$ python -q
>>> import numpy as np
>>> import numpy.linalg as la
>>> np.set_printoptions(precision=1, suppress=True, linewidth=200)
>>> mat = -2 * np.eye(10) + np.eye(10, k=1)
>>> mat
array([[-2.,  1.,  0.,  0.,  0.,  0.,  0.,  0.,  0.,  0.],
       [ 0., -2.,  1.,  0.,  0.,  0.,  0.,  0.,  0.,  0.],
       [ 0.,  0., -2.,  1.,  0.,  0.,  0.,  0.,  0.,  0.],
       [ 0.,  0.,  0., -2.,  1.,  0.,  0.,  0.,  0.,  0.],
       [ 0.,  0.,  0.,  0., -2.,  1.,  0.,  0.,  0.,  0.],
       [ 0.,  0.,  0.,  0.,  0., -2.,  1.,  0.,  0.,  0.],
       [ 0.,  0.,  0.,  0.,  0.,  0., -2.,  1.,  0.,  0.],
       [ 0.,  0.,  0.,  0.,  0.,  0.,  0., -2.,  1.,  0.],
       [ 0.,  0.,  0.,  0.,  0.,  0.,  0.,  0., -2.,  1.],
       [ 0.,  0.,  0.,  0.,  0.,  0.,  0.,  0.,  0., -2.]])
>>> # triangular: eigenvalues sit on the diagonal
>>> out = mat[0, 0] * mat[1:] - np.outer(mat[1:, 0], mat[0])
>>> out
array([[ 0.,  4., -2., -0., -0., -0., -0., -0., -0., -0.],
       [ 0., -0.,  4., -2., -0., -0., -0., -0., -0., -0.],
       [ 0., -0., -0.,  4., -2., -0., -0., -0., -0., -0.],
       [ 0., -0., -0., -0.,  4., -2., -0., -0., -0., -0.],
       [ 0., -0., -0., -0., -0.,  4., -2., -0., -0., -0.],
       [ 0., -0., -0., -0., -0., -0.,  4., -2., -0., -0.],
       [ 0., -0., -0., -0., -0., -0., -0.,  4., -2., -0.],
       [ 0., -0., -0., -0., -0., -0., -0., -0.,  4., -2.],
       [ 0., -0., -0., -0., -0., -0., -0., -0., -0.,  4.]])
>>> la.matrix_rank(out), la.matrix_rank(mat)
(np.int64(9), np.int64(10))
>>> mat[:, 0] / mat[0, 0]
array([ 1., -0., -0., -0., -0., -0., -0., -0., -0., -0.])
>>> np.flatnonzero(~out.round(6).any(axis=1))
array([], dtype=int64)
>>> round(la.norm(out, 2), 1)
np.float64(5.9)
>>> la.norm(out, axis=0)
array([0. , 4. , 4.5, 4.5, 4.5, 4.5, 4.5, 4.5, 4.5, 4.5])
>>> print(round(la.norm(out, "nuc"), 1))
38.0
>>> round(la.norm(out, 1), 1), np.round(la.norm(out, np.inf), 1)
(np.float64(6.0), np.float64(6.0))
>>> round(la.norm(out) ** 2 / la.norm(out, 2) ** 2, 1)
np.float64(5.0)
>>> rng = np.random.default_rng(26097)
>>> idx = rng.permutation(10)
>>> print(idx)
[5 6 1 0 2 9 7 4 8 3]
>>> out = mat[idx][:, idx]
>>> print(np.sort(np.abs(la.eigvals(out))))
[2. 2. 2. 2. 2. 2. 2. 2. 2. 2.]
>>> round(la.det(out), 1), round(la.det(mat[idx]), 1)
(np.float64(1024.0), np.float64(-1024.0))
>>> out
array([[-2.,  1.,  0.,  0.,  0.,  0.,  0.,  0.,  0.,  0.],
       [ 0., -2.,  0.,  0.,  0.,  0.,  1.,  0.,  0.,  0.],
       [ 0.,  0., -2.,  0.,  1.,  0.,  0.,  0.,  0.,  0.],
       [ 0.,  0.,  1., -2.,  0.,  0.,  0.,  0.,  0.,  0.],
       [ 0.,  0.,  0.,  0., -2.,  0.,  0.,  0.,  0.,  1.],
       [ 0.,  0.,  0.,  0.,  0., -2.,  0.,  0.,  0.,  0.],
       [ 0.,  0.,  0.,  0.,  0.,  0., -2.,  0.,  1.,  0.],
       [ 1.,  0.,  0.,  0.,  0.,  0.,  0., -2.,  0.,  0.],
       [ 0.,  0.,  0.,  0.,  0.,  1.,  0.,  0., -2.,  0.],
       [ 0.,  0.,  0.,  0.,  0.,  0.,  0.,  1.,  0., -2.]])
>>> np.diag(out)
array([-2., -2., -2., -2., -2., -2., -2., -2., -2., -2.])
>>> X = np.loadtxt("sample8.csv", delimiter=",")
>>> X
array([[-0.8, -0.3,  1.3,  2.7,  0.5,  0.2, -1.2, -0.1, -1.2],
       [-1.3,  1. , -1.1, -1.7, -1.4, -2.3, -0.3, -1.2, -1.2],
       [ 0.4,  0.4,  0.7,  1.4,  1. , -0.8,  0.6, -0.4, -1.3],
       [ 0.5, -0.8, -0.1, -0.2,  0.4,  0. , -1. , -0.5,  0.7],
       [ 1.5,  0.6, -1.4, -2.5,  0.8,  1.1,  0. ,  0.8,  1.2],
       [ 1.8, -1.7,  1.7,  3.7,  2.7,  0.3,  0.8, -0.4,  1.2],
       [ 0.5,  1. ,  0.4,  1.2, -0.8, -0.1,  0.9, -0.2, -0.8],
       [ 1.2,  1.9, -1.1, -2.4,  1.1,  2.4,  1.7, -1.9,  1.1],
       [ 1.3,  0. ,  0.1,  0.4, -0.9,  0. , -0.3,  0.5,  0. ],
       [ 1.6,  0.1,  0. , -0.1, -0.9,  0.2,  1. , -0.1, -1.2],
       [ 0.1, -1.6, -0.1,  0.1,  0.8, -0.3,  1.3,  0.3,  0.7],
       [ 0.5,  2.8,  1.2,  2.4, -2.1, -0.8, -0.8, -1.3,  0.9],
       [-0.3, -0.6, -0.3, -0.2,  0.8, -1. , -0.2,  1.3, -0.2],
       [ 0.3, -0.4,  0.3,  0.5,  0.1,  2.1,  0.5, -1.7, -0.9],
       [-0.8,  0.8,  1.2,  2.4, -0.8, -1.9, -0.3, -0.2,  1. ],
       [ 1.5, -1.2, -0.4, -0.2, -0.2,  1.9,  0.1,  0. ,  0.7],
       [-0.5, -0.4,  0.4,  0.1,  1.6,  0.2,  1.6,  0.3, -0.4],
       [ 1. , -0.3, -0.9, -2.1, -0.6,  0.1, -1. ,  0.6,  1.1],
       [-0.7,  0.8,  0.4,  0.5, -0.7,  0.4,  1. ,  0.2,  0.8],
       [-1.2,  0.4, -1.5, -2.5,  0. ,  0. , -0.2, -1. ,  0.8],
       [ 0.8, -1. , -0.4, -1.2, -1.2,  1.4,  1.7,  0.4, -0.8],
       [ 0.1,  0.7,  0.8,  1.3, -0.5, -0.4, -0.1, -0.1,  0.7],
       [ 0.2, -1.1,  0.2,  0.7, -0.1, -0.1,  0. ,  1.1,  1.4],
       [ 1.6, -0.9, -1.5, -3.1,  1.9, -0.6, -0.1, -0.1,  1.1],
       [-1.1,  0.6,  0.2,  0.2, -2.1, -0.7,  0. ,  2.7,  1.4]])
>>> r0 = np.array([0, 2, -2, 1, 0, 1, 2, 2, 2, 1])
>>> out = mat + np.outer(r0, np.eye(10)[8])
>>> la.matrix_rank(la.inv(out) - la.inv(mat), tol=1e-8)
np.int64(1)
>>> print(la.matrix_rank(out - mat))
1
>>> print(np.round(la.det(out) / la.det(mat), 1), round(float(1 + la.solve(mat, r0)[8]), 1))
-0.2 -0.2
>>> Xs = X - X.mean(axis=1)
Traceback (most recent call last):
  File "<python-input-31>", line 1, in <module>
    Xs = X - X.mean(axis=1)
         ~~^~~~~~~~~~~~~~~~
ValueError: operands could not be broadcast together with shapes (25,9) (25,) 
>>> Xs = X - X.mean(axis=0)
>>> Uu, sig, Vt = la.svd(Xs, full_matrices=False)
>>> print(np.round(Vt[0] * np.sign(Vt[0, np.abs(Vt[0]).argmax()]), 1) + 0)
[-0.1  0.1  0.4  0.9 -0.1 -0.2 -0.1  0.  -0.1]
>>> (np.sign(Uu[:, 0]) == np.sign(Uu[0, 0])).astype(int)
array([1, 0, 1, 0, 0, 1, 1, 0, 1, 0, 0, 1, 0, 1, 1, 0, 1, 0, 1, 0, 0, 1, 1, 0, 1])
>>> np.searchsorted(np.cumsum(sig ** 2) / (sig ** 2).sum(), 0.9) + 1
np.int64(6)
>>> A = np.load("run2.npy")
>>> A.round(1) + 0
array([[ 0.3, -0.3,  0.3, -0.1, -0.7,  0.1, -0.5],
       [-0.3,  0.9,  0.1,  0. , -0.3,  0. , -0.2],
       [ 0.3,  0.1,  0.9,  0. ,  0.3,  0. ,  0.2],
       [-0.1,  0. ,  0. ,  1. , -0.1,  0. , -0.1],
       [-0.7, -0.3,  0.3, -0.1,  0.3,  0.1, -0.5],
       [ 0.1,  0. ,  0. ,  0. ,  0.1,  1. ,  0.1],
       [-0.5, -0.2,  0.2, -0.1, -0.5,  0.1,  0.7]])
>>> # symmetric, so the eigenvalues are real
>>> np.round(A @ A.T, 1) + 0
array([[1., 0., 0., 0., 0., 0., 0.],
       [0., 1., 0., 0., 0., 0., 0.],
       [0., 0., 1., 0., 0., 0., 0.],
       [0., 0., 0., 1., 0., 0., 0.],
       [0., 0., 0., 0., 1., 0., 0.],
       [0., 0., 0., 0., 0., 1., 0.],
       [0., 0., 0., 0., 0., 0., 1.]])
>>> print(np.round(A.T @ A, 1) + 0)
[[1. 0. 0. 0. 0. 0. 0.]
 [0. 1. 0. 0. 0. 0. 0.]
 [0. 0. 1. 0. 0. 0. 0.]
 [0. 0. 0. 1. 0. 0. 0.]
 [0. 0. 0. 0. 1. 0. 0.]
 [0. 0. 0. 0. 0. 1. 0.]
 [0. 0. 0. 0. 0. 0. 1.]]
>>> data = np.loadtxt("m.csv", delimiter=",")
>>> data
array([[-2., -3., -3.,  0.,  3., -3., -1.,  1.,  0., -3.],
       [ 1.,  0.,  2., -2., -6.,  2., -3., -2.,  0.,  1.],
       [-3.,  2.,  0.,  2.,  9., -2., -2.,  3.,  3.,  1.],
       [ 2.,  3.,  1.,  2.,  9., -1., -3.,  3., -2.,  1.],
       [ 0.,  0., -1.,  0.,  9.,  1.,  1.,  3.,  0., -1.],
       [-2.,  3., -3.,  0.,  3., -3., -2.,  1.,  0., -1.],
       [ 1.,  2., -2., -3., -9.,  1.,  2., -3.,  0.,  0.],
       [ 2., -1.,  1.,  3., -9.,  1., -2., -3., -1.,  1.],
       [-3.,  0., -3.,  2.,  9., -1.,  0.,  3.,  2.,  3.],
       [ 0., -2.,  2.,  2.,  9.,  3.,  0.,  3.,  0., -2.],
       [-1.,  3., -1., -2.,  6., -2., -1.,  2., -3.,  3.],
       [-3.,  0.,  3.,  2.,  0., -2., -3.,  0., -1.,  1.]])
>>> # column 4 is much longer than the rest
>>> x0 = np.array([2, 3, 3, 3, 0, 1, 3, 0, 2, 0])
>>> data @ np.eye(10)[2]
array([-3.,  2.,  0.,  1., -1., -3., -2.,  1., -3.,  2., -1.,  3.])
>>> data @ np.ones(10)
array([-11.,  -7.,  13.,  15.,  12.,  -4., -11.,  -8.,  12.,  15.,   4.,  -3.])
>>> np.sign((data @ x0).round(6))
array([-1., -1.,  1.,  1.,  1., -1.,  0.,  1., -1.,  1., -1., -1.])
>>> rank = la.matrix_rank(data)
>>> rank
np.int64(9)
>>> null = la.svd(data)[2][rank:].T
>>> [int(la.matrix_rank(np.delete(data, i, axis=0))) for i in range(12)]
[9, 9, 9, 9, 9, 9, 9, 9, 9, 9, 9, 9]
>>> np.round(null[:, 0] / null[np.abs(null[:, 0]).round(6).argmax(), 0], 1) + 0
array([ 0. ,  0. ,  0. ,  0. , -0.3,  0. ,  0. ,  1. ,  0. ,  0. ])
>>> [int(la.matrix_rank(data[:i])) for i in range(1, len(data) + 1)]
[1, 2, 3, 4, 5, 6, 7, 8, 9, 9, 9, 9]
>>> m1 = np.loadtxt("a.csv", delimiter=",")
>>> m1
array([[ -0.8,  -4.5,   1.8,   1.1,   1.1,  12.8,  -8.5,   6.8],
       [ -2.2,   7.2,   2.6,  -3. ,   3. , -15.1,  12.3, -10.4],
       [  0.5,   0.1,  -3.4,  -0.1,  -2.1,  -1.3,  -0.4,   0.8],
       [  0.2,  -2.6,  -5. ,   2.4,  -2.4,  -1.9,  -3.9,   2.1],
       [ -2.5,   3.6,   4.3,  -0.6,   3.3,  -4.7,   5.5,  -4.4],
       [ -0.3,  -1.8,   4.1,  -3.1,   5.6,   2.8,  -0.1,  -0.4],
       [  1.5,  -2.8,  -3.5,   1.1,  -2.2,   3.7,  -4.4,   4.1],
       [ -0.5,   5.5,  -4.3,   0.5,  -3.5, -16.1,   7.3,  -7.3],
       [ -1.4,   2.6,   1.4,   0.5,   0. ,  -4.6,   2.8,  -3.2],
       [  0.2,  -1.1,   0.7,  -0.4,   0.5,   2.5,  -1.8,   1. ],
       [  0.6,   0.4,  -7.1,   1.7,  -4.8,  -6.5,  -0.4,  -0.4],
       [ -1.6,   0. ,   6.1,  -0.4,   5.1,   2.3,   2.1,  -1. ],
       [ -1. ,   0.8,   5. ,  -2.1,   4.5,  -0.3,   2.5,  -2.8],
       [  0.7,   0.8,  -3.4,   1.1,  -3.4,  -3.2,   0.2,  -0.3],
       [ -0.4,  -0.5,  -0.2,   0.7,  -0.3,   0.1,  -1.1,   0.4],
       [ -0.9,   5.6,  -5.6,   2.3,  -5.1, -16.4,   7.4,  -6.7],
       [  1.3,  -1.1,  -4.2,   0.6,  -2.3,  -2.2,  -1.4,   0.6],
       [ -3.6,   4.3,   5.3,   0. ,   4.6,  -9.7,   8.1,  -7.4],
       [ -0.1,   1.1,  -0.4,  -1.8,   1.4,  -5.2,   2.9,  -2.9],
       [ -1.9,   1.4,  -0.6,   0.3,   1.7,  -7.9,   3.4,  -3.7],
       [ -1.7,   3.8,   3.1,   0. ,   1.6,  -8.5,   6.7,  -6. ]])
>>> G = mat.T @ mat
>>> np.allclose(G, G.T)
True
